% ipython --no-banner

In [1]: import numpy as np

In [2]: np.set_printoptions(precision=2, suppress=True, linewidth=100, sign=" ")

In [3]: def rnd(a):
   ...:     return np.round(a, 2) + 0
   ...: 

In [4]: M2 = np.array([[3, 2], [3, 1]])

In [5]: m1 = np.tile(M2, (2, 2))

In [6]: m1
Out[6]: 
array([[ 3,  2,  3,  2],
       [ 3,  1,  3,  1],
       [ 3,  2,  3,  2],
       [ 3,  1,  3,  1]])

In [7]: # null space of dimension 2

In [8]: hat = np.triu(np.array([[-5, -4, -3, 0], [3, 1, 5, -3], [3, 0, -1, 1], [-4, -5, -3, 0]]), 1) + np.eye(4)

In [9]: M2 = hat @ m1 @ np.linalg.inv(hat)

In [10]: hat @ m1 - m1 @ hat
Out[10]: 
array([[-21.,   2., -22.,  -7.],
       [  6.,  19.,  10.,   7.],
       [  3.,  13.,   2.,   4.],
       [  0.,  12.,   4.,   0.]])

In [11]: M2
Out[11]: 
array([[ -18.,  -80.,  328., -576.],
       [   9.,   44., -184.,  324.],
       [   6.,   27., -111.,  195.],
       [   3.,   13.,  -53.,   93.]])

In [12]: M2 = m1[0, 0] * m1[1:] - np.outer(m1[1:, 0], m1[0])

In [13]: M2
Out[13]: 
array([[ 0, -3,  0, -3],
       [ 0,  0,  0,  0],
       [ 0, -3,  0, -3]])

In [14]: np.linalg.matrix_rank(M2), np.linalg.matrix_rank(m1)
Out[14]: (np.int64(1), np.int64(2))

In [15]: m1[:, 0] / m1[0, 0]
Out[15]: array([ 1.,  1.,  1.,  1.])

In [16]: np.flatnonzero(~M2.round(6).any(axis=1))
Out[16]: array([ 1])

In [17]: U, sv, VT = np.linalg.svd(m1)

In [18]: rnd(sv)
Out[18]: array([ 9.51,  1.26,  0.  ,  0.  ])

In [19]: M2 = U[:, :2] @ np.diag(sv[:2]) @ VT[:2]

In [20]: np.linalg.matrix_rank(M2)
Out[20]: np.int64(2)

In [21]: rnd(np.abs(m1 - M2).max())
Out[21]: np.float64(0.0)

In [22]: np.linalg.matrix_rank(m1, rtol=0.05)
Out[22]: np.int64(2)

In [23]: np.allclose(m1[:-1].T @ np.linalg.lstsq(m1[:-1].T, m1[-1])[0], m1[-1])
Out[23]: True

In [24]: np.linalg.lstsq(m1[:-1].T, m1[-1])[2]
Out[24]: np.int32(2)

In [25]: rnd(m1 @ np.linalg.pinv(m1) @ m1)
Out[25]: 
array([[ 3.,  2.,  3.,  2.],
       [ 3.,  1.,  3.,  1.],
       [ 3.,  2.,  3.,  2.],
       [ 3.,  1.,  3.,  1.]])

In [26]: np.abs(np.diag(np.linalg.qr(m1)[1])) > 1e-9
Out[26]: array([ True,  True, False, False])

In [27]: E = np.array([[0, 3, 0, 3, 0, 3],
    ...:     [2, 2, 2, 2, 2, 2],
    ...:     [1, 0, 1, 0, 1, 0],
    ...:     [0, 3, 0, 3, 0, 3],
    ...:     [2, 2, 2, 2, 2, 2],
    ...:     [1, 0, 1, 0, 1, 0]])

In [28]: U, sv, VT = np.linalg.svd(E)

In [29]: np.argmax(sv[:-1] / (sv[1:] + 1e-6)) + 1
Out[29]: np.int64(2)

In [30]: M2 = U[:, :2] @ np.diag(sv[:2]) @ VT[:2]

In [31]: np.linalg.matrix_rank(E, rtol=0.05)
Out[31]: np.int64(2)

In [32]: M2 = E / np.sqrt((E ** 2).mean(axis=1, keepdims=True))

In [33]: np.linalg.matrix_rank(E - E.mean(axis=1, keepdims=True))
Out[33]: np.int64(1)

In [34]: E - E.mean(axis=1, keepdims=True)
Out[34]: 
array([[-1.5,  1.5, -1.5,  1.5, -1.5,  1.5],
       [ 0. ,  0. ,  0. ,  0. ,  0. ,  0. ],
       [ 0.5, -0.5,  0.5, -0.5,  0.5, -0.5],
       [-1.5,  1.5, -1.5,  1.5, -1.5,  1.5],
       [ 0. ,  0. ,  0. ,  0. ,  0. ,  0. ],
       [ 0.5, -0.5,  0.5, -0.5,  0.5, -0.5]])

In [35]: M2[4]
Out[35]: array([ 1.,  1.,  1.,  1.,  1.,  1.])

In [36]: np.linalg.matrix_rank(M2) == np.linalg.matrix_rank(E)
Out[36]: np.True_

In [37]: (E - E.T) / 2
Out[37]: 
array([[ 0. ,  0.5, -0.5,  1.5, -1. ,  1. ],
       [-0.5,  0. ,  1. , -0.5,  0. ,  1. ],
       [ 0.5, -1. ,  0. ,  0. , -0.5, -0.5],
       [-1.5,  0.5,  0. ,  0. , -1. ,  1.5],
       [ 1. ,  0. ,  0.5,  1. ,  0. ,  0.5],
       [-1. , -1. ,  0.5, -1.5, -0.5,  0. ]])

In [38]: rnd(np.abs(np.linalg.eigvals(E)).max())
Out[38]: np.float64(8.0)

In [39]: rnd(np.sort(np.abs(np.linalg.eigvals(E))))
Out[39]: array([ 0.,  0.,  0.,  0.,  0.,  8.])

In [40]: assert E == E.T
---------------------------------------------------------------------------
ValueError                                Traceback (most recent call last)
Cell In[40], line 1
----> 1 assert E == E.T

ValueError: The truth value of an array with more than one element is ambiguous. Use a.any() or a.all()

In [41]: U, sv, VT = np.linalg.svd(E)

In [42]: evecs = VT[:(sv > 1e-8).sum()]

In [43]: rng = np.random.default_rng(61)

In [44]: x0 = E[4] + -3 * E[2] + rng.integers(2) * np.eye(6)[0]

In [45]: x0
Out[45]: array([-1.,  2., -1.,  2., -1.,  2.])

In [46]: rnd(np.diag(evecs.T @ evecs))
Out[46]: array([ 0.33,  0.33,  0.33,  0.33,  0.33,  0.33])

In [47]: rnd(evecs.T @ evecs)
Out[47]: 
array([[ 0.33,  0.  ,  0.33,  0.  ,  0.33,  0.  ],
       [ 0.  ,  0.33,  0.  ,  0.33,  0.  ,  0.33],
       [ 0.33,  0.  ,  0.33,  0.  ,  0.33,  0.  ],
       [ 0.  ,  0.33,  0.  ,  0.33,  0.  ,  0.33],
       [ 0.33,  0.  ,  0.33,  0.  ,  0.33,  0.  ],
       [ 0.  ,  0.33,  0.  ,  0.33,  0.  ,  0.33]])

In [48]: data = np.loadtxt("layer4.csv", delimiter=",")

In [49]: data
Out[49]: 
array([[  1.,   3.,   4.,   2.,   3.],
       [  0.,   4.,   2.,   2.,   0.],
       [  3.,   0.,   1.,   1.,   9.],
       [  4.,   0.,   3.,   0.,  12.],
       [  2.,   1.,   4.,   1.,   6.]])

In [50]: np.einsum("ij,ji->", data, data)
Out[50]: np.float64(208.0)

In [51]: rnd(np.linalg.det(2 * data)), rnd(np.linalg.det(data))
Out[51]: (np.float64(0.0), np.float64(0.0))

In [52]: rnd(np.linalg.det(data[::-1]))
Out[52]: np.float64(0.0)

In [53]: np.kron(np.eye(2, dtype=int), data)
Out[53]: 
array([[  1.,   3.,   4.,   2.,   3.,   0.,   0.,   0.,   0.,   0.],
       [  0.,   4.,   2.,   2.,   0.,   0.,   0.,   0.,   0.,   0.],
       [  3.,   0.,   1.,   1.,   9.,   0.,   0.,   0.,   0.,   0.],
       [  4.,   0.,   3.,   0.,  12.,   0.,   0.,   0.,   0.,   0.],
       [  2.,   1.,   4.,   1.,   6.,   0.,   0.,   0.,   0.,   0.],
       [  0.,   0.,   0.,   0.,   0.,   1.,   3.,   4.,   2.,   3.],
       [  0.,   0.,   0.,   0.,   0.,   0.,   4.,   2.,   2.,   0.],
       [  0.,   0.,   0.,   0.,   0.,   3.,   0.,   1.,   1.,   9.],
       [  0.,   0.,   0.,   0.,   0.,   4.,   0.,   3.,   0.,  12.],
       [  0.,   0.,   0.,   0.,   0.,   2.,   1.,   4.,   1.,   6.]])

In [54]: np.einsum("ii->", data)
Out[54]: np.float64(12.0)

In [55]: M2 = data / np.sqrt((data ** 2).mean(axis=1, keepdims=True))

In [56]: np.linalg.matrix_rank(data - data.mean(axis=1, keepdims=True))
Out[56]: np.int64(4)

In [57]: np.linalg.matrix_rank(M2) == np.linalg.matrix_rank(data)
Out[57]: np.True_

In [58]: M2 = m1 + rng.integers(-2, 3, (4, 2)) @ rng.integers(-2, 3, (2, 4))

In [59]: M2
Out[59]: 
array([[ 5, -1,  3,  3],
       [ 3,  3,  5,  2],
       [ 5,  3,  7,  5],
       [-1,  5,  1, -2]])

In [60]: np.linalg.matrix_rank(M2 - m1, tol=1e-8)
Out[60]: np.int64(2)

In [61]: M2 - m1
Out[61]: 
array([[ 2, -3,  0,  1],
       [ 0,  2,  2,  1],
       [ 2,  1,  4,  3],
       [-4,  4, -2, -3]])

In [62]: np.abs(M2 - m1).sum(axis=1)
Out[62]: array([  6,   5,  10,  13])

In [63]: rnd(np.linalg.svd(M2 - m1, compute_uv=False))
Out[63]: array([ 8.28,  5.43,  0.  ,  0.  ])

In [64]: W0 = np.load("test4.npy")

In [65]: W0
Out[65]: 
array([[ 1, -1,  1],
       [ 1,  0,  0],
       [ 1,  1,  1]])

In [66]: np.trace(W0)
Out[66]: np.int64(2)

In [67]: assert W0 == W0.T
---------------------------------------------------------------------------
ValueError                                Traceback (most recent call last)
Cell In[67], line 1
----> 1 assert W0 == W0.T

ValueError: The truth value of an array with more than one element is ambiguous. Use a.any() or a.all()

In [68]: np.allclose(W0 @ W0.T, W0.T @ W0)
Out[68]: False

In [69]: (W0 + W0.T) / 2
Out[69]: 
array([[ 1. ,  0. ,  1. ],
       [ 0. ,  0. ,  0.5],
       [ 1. ,  0.5,  1. ]])

In [70]: np.allclose(W0, W0.T)
Out[70]: False

In [71]: W0 @ W0
Out[71]: 
array([[ 1,  0,  2],
       [ 1, -1,  1],
       [ 3,  0,  2]])

In [72]: rnd(np.linalg.det(W0))
Out[72]: np.float64(2.0)

In [73]: C2 = W0.T @ W0

In [74]: (W0 @ W0.T).shape
Out[74]: (3, 3)

In [75]: rnd(np.linalg.eigvalsh(C2)[::-1])
Out[75]: array([ 4.56,  2.  ,  0.44])

In [76]: rnd(np.linalg.svd(W0, compute_uv=False) ** 2)
Out[76]: array([ 4.56,  2.  ,  0.44])

In [77]: np.linalg.matrix_rank(C2)
Out[77]: np.int64(3)

In [78]: mat = np.array([[1, 1, -1, -2], [-2, 1, 1, -1], [-1, -2, 1, 1], [1, -1, -2, 1]])

In [79]: M2 = mat / np.linalg.norm(mat, axis=1, keepdims=True)

In [80]: C2 = M2 @ M2.T

In [81]: np.degrees(np.arccos(np.clip(C2[0, 3], -1, 1)))
Out[81]: np.float64(90.0)

In [82]: (C2 - 2 * np.eye(4)).round(6).argmax(axis=1)
Out[82]: array([ 1,  0,  1,  0])

In [83]: M2 = np.array([[1, 1], [1, -1]])

In [84]: A = np.kron(M2, np.kron(M2, M2))[rng.permutation(8)][:3]

In [85]: A
Out[85]: 
array([[ 1, -1, -1,  1,  1, -1, -1,  1],
       [ 1, -1,  1, -1, -1,  1, -1,  1],
       [ 1,  1,  1,  1,  1,  1,  1,  1]])

In [86]: # column 4 repeats column 3

In [87]: M2 = A / np.sqrt((A ** 2).mean(axis=1, keepdims=True))

In [88]: np.linalg.matrix_rank(M2) == np.linalg.matrix_rank(A)
Out[88]: np.True_
